$ python3 -q
>>> import numpy as np
>>> import numpy.linalg as la
>>> np.set_printoptions(suppress=True, linewidth=140)
>>> J = np.load("run14.npy")
>>> J.round(3)
array([[0.5  , 0.5  , 0.   ],
       [0.286, 0.429, 0.286],
       [0.333, 0.333, 0.333]])
>>> np.round(np.sort(np.abs(la.eigvals(J)))[::-1], 3)
array([1.   , 0.154, 0.154])
>>> pr = np.eye(3)[2]
>>> for _ in range(7):
...     pr = pr @ J
...     print(pr.round(3))
... 
[0.333 0.333 0.333]
[0.373 0.421 0.206]
[0.375 0.436 0.189]
[0.375 0.437 0.187]
[0.375 0.438 0.187]
[0.375 0.438 0.187]
[0.375 0.438 0.187]
>>> def softmax(z):
...     e = np.exp(z - z.max(axis=-1, keepdims=True))
...     return e / e.sum(axis=-1, keepdims=True)
... 
>>> np.round(softmax(J[1]), 3)
array([0.317, 0.366, 0.317])
>>> np.round(softmax(J[1] + -3), 3)
array([0.317, 0.366, 0.317])
>>> np.round(softmax(10 * J[1]), 3)
array([0.162, 0.676, 0.162])
>>> att = J @ J.T / np.sqrt(3)
>>> softmax(att).round(6).argmax(axis=1)
array([0, 0, 0])
>>> np.round(softmax(att)[1] @ J, 3)
array([0.373, 0.421, 0.206])
>>> np.round(np.diff(J, axis=0), 3)
array([[-0.214, -0.071,  0.286],
       [ 0.048, -0.095,  0.048]])
>>> np.round(J.sum(axis=1), 3)
array([1., 1., 1.])
>>> la.matrix_rank(J)
np.int64(3)
>>> np.round(J - J[0], 3)
array([[ 0.   ,  0.   ,  0.   ],
       [-0.214, -0.071,  0.286],
       [-0.167, -0.167,  0.333]])
>>> np.round(la.norm(J), 3)
np.float64(1.086)
>>> rng = np.random.default_rng(63)
>>> labels = rng.integers(0, 3, 4)
>>> mat = np.array([[3, -1, -2, -3], [5, 1, 0, -4], [4, 4, -3, -5], [1, -4, 4, 1]]) * (labels[:, None] == labels)
>>> mat
array([[ 3, -1,  0,  0],
       [ 5,  1,  0,  0],
       [ 0,  0, -3, -5],
       [ 0,  0,  4,  1]])
>>> # 2 blocks once reordered
>>> T = np.stack([mat, 2 * mat, mat[::-1]])
>>> T.sum(axis=0)
array([[  9,  -3,   4,   1],
       [ 15,   3,  -3,  -5],
       [  5,   1,  -9, -15],
       [  3,  -1,  12,   3]])
>>> la.matrix_rank(T)
array([4, 4, 4])
>>> T.shape
(3, 4, 4)
>>> (T @ mat.T).shape
(3, 4, 4)
>>> np.round(la.norm(T, axis=(1, 2)), 3)
array([ 9.327, 18.655,  9.327])
>>> U, sv, vt = la.svd(mat, full_matrices=False)
>>> np.round(sv / sv[0], 3)
array([1.   , 0.876, 0.382, 0.205])
>>> sv.round(3)
array([6.671, 5.842, 2.548, 1.369])
>>> np.allclose(U * sv @ vt, mat)
True
>>> K = np.load("dump.npy")
>>> K
array([[0, 2, 2],
       [0, 0, 0],
       [0, 0, 0]])
>>> cov = K.T @ K
>>> cov
array([[0, 0, 0],
       [0, 4, 4],
       [0, 4, 4]])
>>> np.round(la.svd(K, compute_uv=False) ** 2, 3)
array([8., 0., 0.])
>>> la.matrix_rank(cov)
np.int64(1)
>>> np.trace(cov), (K ** 2).sum()
(np.int64(8), np.int64(8))
>>> proj = np.triu(np.array([[8, 7, 5], [7, 8, 0], [0, 7, 5]]), 1) + np.eye(3)
>>> other = proj @ K @ la.inv(proj)
>>> other
array([[0., 2., 2.],
       [0., 0., 0.],
       [0., 0., 0.]])
>>> np.trace(other), np.trace(K)
(np.float64(0.0), np.int64(0))
>>> la.matrix_rank(K - K[0, 0] * np.eye(3))
np.int64(1)
>>> [int(la.matrix_rank(la.matrix_power(K, p))) for p in range(1, 4)]
[1, 0, 0]
>>> np.prod(np.diag(K)), np.round(la.det(K), 3)
(np.int64(0), np.float64(0.0))
>>> try:
...     la.inv(K)
... except la.LinAlgError as e:
...     print("failed:", e)
... 
failed: Singular matrix
>>> np.round(np.sort(la.eigvals(K)), 3)
array([0., 0., 0.])
>>> U, sv, vt = la.svd(K)
>>> vecs = vt[:(sv > 1e-8).sum()]
>>> x = K[1] + 3 * K[0] + rng.integers(2) * np.eye(3)[0]
>>> x
array([1., 6., 6.])
>>> np.round(np.diag(vecs.T @ vecs), 3)
array([0. , 0.5, 0.5])
>>> np.round(la.norm(x - vecs.T @ vecs @ x), 3)
np.float64(1.0)
>>> [round(float(x), 3) for x in la.svd(K, compute_uv=False)[:3]]
[2.828, 0.0, 0.0]
>>> la.matrix_rank(K, rtol=0.1)
np.int64(1)
>>> la.cond(K) > 100
np.True_
>>> np.argsort(-la.norm(K, axis=0).round(6), kind="stable")[:3]
array([1, 2, 0])
>>> np.round(la.norm(K, 2) / la.norm(K), 3)
np.float64(1.0)
>>> other = np.array([[0, 5], [3, 0], [6, 8], [6, 0]])
>>> Z = np.array([[5, 1, 5], [2, 0, 4]])
>>> m1 = other @ Z + 0.1 * rng.normal(size=(4, 3))
>>> m1.round(3)
array([[ 9.991,  0.123, 20.107],
       [15.141,  3.02 , 15.121],
       [46.241,  6.094, 62.133],
       [29.936,  5.805, 29.975]])
>>> np.round(la.det(mat[::-1]), 3)
np.float64(136.0)
>>> round(float(la.det(mat.T)), 3)
136.0
>>> np.einsum("ii->", mat)
np.int64(2)
>>> np.round(np.poly(mat), 3)
array([  1.,  -2.,  17., -52., 136.])
>>> np.einsum("ij,ji->", mat, mat)
np.int64(-30)
>>> round(la.eigvals(mat).sum().real, 3)
np.float64(2.0)
>>> np.kron(np.eye(2, dtype=int), mat)
array([[ 3, -1,  0,  0,  0,  0,  0,  0],
       [ 5,  1,  0,  0,  0,  0,  0,  0],
       [ 0,  0, -3, -5,  0,  0,  0,  0],
       [ 0,  0,  4,  1,  0,  0,  0,  0],
       [ 0,  0,  0,  0,  3, -1,  0,  0],
       [ 0,  0,  0,  0,  5,  1,  0,  0],
       [ 0,  0,  0,  0,  0,  0, -3, -5],
       [ 0,  0,  0,  0,  0,  0,  4,  1]])
>>> q, vecs = la.qr(mat[:, :3])[0], la.qr(mat[:, 3:])[0]
>>> sv = la.svd(q.T @ vecs, compute_uv=False)
>>> (sv > 0.9).sum()
np.int64(0)
>>> np.round(np.degrees(np.arccos(sv.clip(0, 1))), 3)
array([41.82])
>>> sv.round(3)
array([0.745])
>>> data = np.load("layer7.npy")
>>> data
array([[ 1,  1, -1, -1, -1, -1,  1,  1],
       [ 1,  1,  1,  1,  1,  1,  1,  1],
       [ 1,  1,  1,  1, -1, -1, -1, -1]])
>>> # columns 0 and 1 are equal
>>> np.round(la.norm(data, axis=0), 3)
array([1.732, 1.732, 1.732, 1.732, 1.732, 1.732, 1.732, 1.732])
>>> np.round(la.norm(data, 2), 3)
np.float64(2.828)
>>> np.round(la.norm(data, axis=1), 3)
array([2.828, 2.828, 2.828])
>>> la.norm(data, axis=1).argmax()
np.int64(0)
>>> round(la.norm(data[2], 1), 3), round(la.norm(data[2], np.inf), 3)
(np.float64(8.0), np.float64(1.0))
>>> other = data[0, 0] * data[1:] - np.outer(data[1:, 0], data[0])
>>> other
array([[ 0,  0,  2,  2,  2,  2,  0,  0],
       [ 0,  0,  2,  2,  0,  0, -2, -2]])
>>> np.flatnonzero(~other.round(6).any(axis=1))
array([], dtype=int64)
>>> data[:, 0] / data[0, 0]
array([1., 1., 1.])
>>> feats = np.loadtxt("block14.csv", delimiter=",")
>>> feats
array([[0., 2., 8., 7.],
       [2., 0., 2., 8.],
       [8., 2., 0., 2.],
       [7., 8., 2., 0.]])
>>> q = feats.astype(float).copy()
>>> for j in range(4):
...     q[:, j] -= q[:, :j] @ (q[:, :j].T @ q[:, j])
...     q[:, j] /= la.norm(q[:, j])
... 
>>> np.round(q.T @ q, 3) + 0
array([[1., 0., 0., 0.],
       [0., 1., 0., 0.],
       [0., 0., 1., 0.],
       [0., 0., 0., 1.]])
>>> np.round(q.T @ feats, 3) + 0
array([[10.817,  6.656,  1.664,  2.958],
       [ 0.   ,  5.262,  3.976, -0.322],
       [ 0.   ,  0.   ,  7.309,  9.352],
       [ 0.   ,  0.   ,  0.   ,  4.548]])
>>> labels = rng.permutation(4)
>>> labels
array([1, 3, 2, 0])
>>> other = feats[labels][:, labels]
>>> other
array([[0., 8., 2., 2.],
       [8., 0., 2., 7.],
       [2., 2., 0., 8.],
       [2., 7., 8., 0.]])
>>> round(float(la.det(other)), 3), round(float(la.det(feats[labels])), 3)
(1892.0, 1892.0)
>>> [round(float(la.det(other[:i, :i])), 2) + 0 for i in range(1, 5)]
[0.0, -64.0, 64.0, 1892.0]
>>> np.round(la.eigvalsh(feats).min(), 3)
np.float64(-11.0)
>>> F = np.load("sample12.npy")
>>> F
array([[0, 1, 1, 1],
       [1, 0, 1, 1],
       [1, 1, 0, 1],
       [1, 1, 1, 0]])
>>> # symmetric, so the eigenvalues are real
>>> r0 = np.array([2, 0, 2, 2])
>>> other = F + np.outer(r0, np.eye(4)[2])
>>> la.matrix_rank(other - F)
np.int64(1)
>>> round(float(la.det(other) / la.det(F)), 3), np.round(1 + la.solve(F, r0)[2], 3)
(1.0, np.float64(1.0))
>>> la.matrix_rank(la.inv(other) - la.inv(F), tol=1e-8)
np.int64(1)
>>> labels = rng.integers(0, 2, 4)
>>> arr = (labels[:, None] == labels) * 4 + np.eye(4)
>>> arr
array([[5., 4., 4., 0.],
       [4., 5., 4., 0.],
       [4., 4., 5., 0.],
       [0., 0., 0., 5.]])
>>> # symmetric, so the eigenvalues are real
>>> vals, vecs = la.eigh(arr)
>>> x = np.array([-5, -3, 1, 9])
>>> np.round(vecs * np.sqrt(vals) @ vecs.T, 3)
array([[1.869, 0.869, 0.869, 0.   ],
       [0.869, 1.869, 0.869, 0.   ],
       [0.869, 0.869, 1.869, 0.   ],
       [0.   , 0.   , 0.   , 2.236]])
>>> np.round(x @ arr @ x / (x @ x), 3), round(vals[0], 3), vals[-1]
(np.float64(5.483), np.float64(1.0), np.float64(13.0))
>>> other = arr[0, 0] * arr[1:] - np.outer(arr[1:, 0], arr[0])
>>> other
array([[ 0.,  9.,  4.,  0.],
       [ 0.,  4.,  9.,  0.],
       [ 0.,  0.,  0., 25.]])
>>> arr[:, 0] / arr[0, 0]
array([1. , 0.8, 0.8, 0. ])
>>> np.flatnonzero(~other.round(6).any(axis=1))
array([], dtype=int64)
>>> proj = np.triu(np.array([[0, 3, -5, 0], [4, -4, 4, -4], [-5, 0, -3, 2], [-3, 4, -2, 0]]), 1) + np.eye(4)
>>> other = proj @ arr @ la.inv(proj)
>>> round(la.det(other), 3)
np.float64(65.0)
>>> np.round(np.poly(other), 3)
array([   1.,  -20.,  102., -148.,   65.])
>>> np.trace(other), np.trace(arr)
(np.float64(20.0), np.float64(20.0))
>>> proj @ arr - arr @ proj
array([[ -8., -20.,  -4.,   8.],
       [ 16.,   4.,  20.,  -8.],
       [  0., -12.,   4.,  16.],
       [  0.,   0.,   0.,   0.]])
>>> labels = rng.permutation(4)
>>> other = arr[:, labels] * rng.choice([-1, 1], 4)
>>> other
array([[-4.,  4.,  0.,  5.],
       [-5.,  4.,  0.,  4.],
       [-4.,  5.,  0.,  4.],
       [-0.,  0.,  5.,  0.]])
>>> U, _, vt = la.svd(arr.T @ other)
>>> labels
array([1, 2, 3, 0])
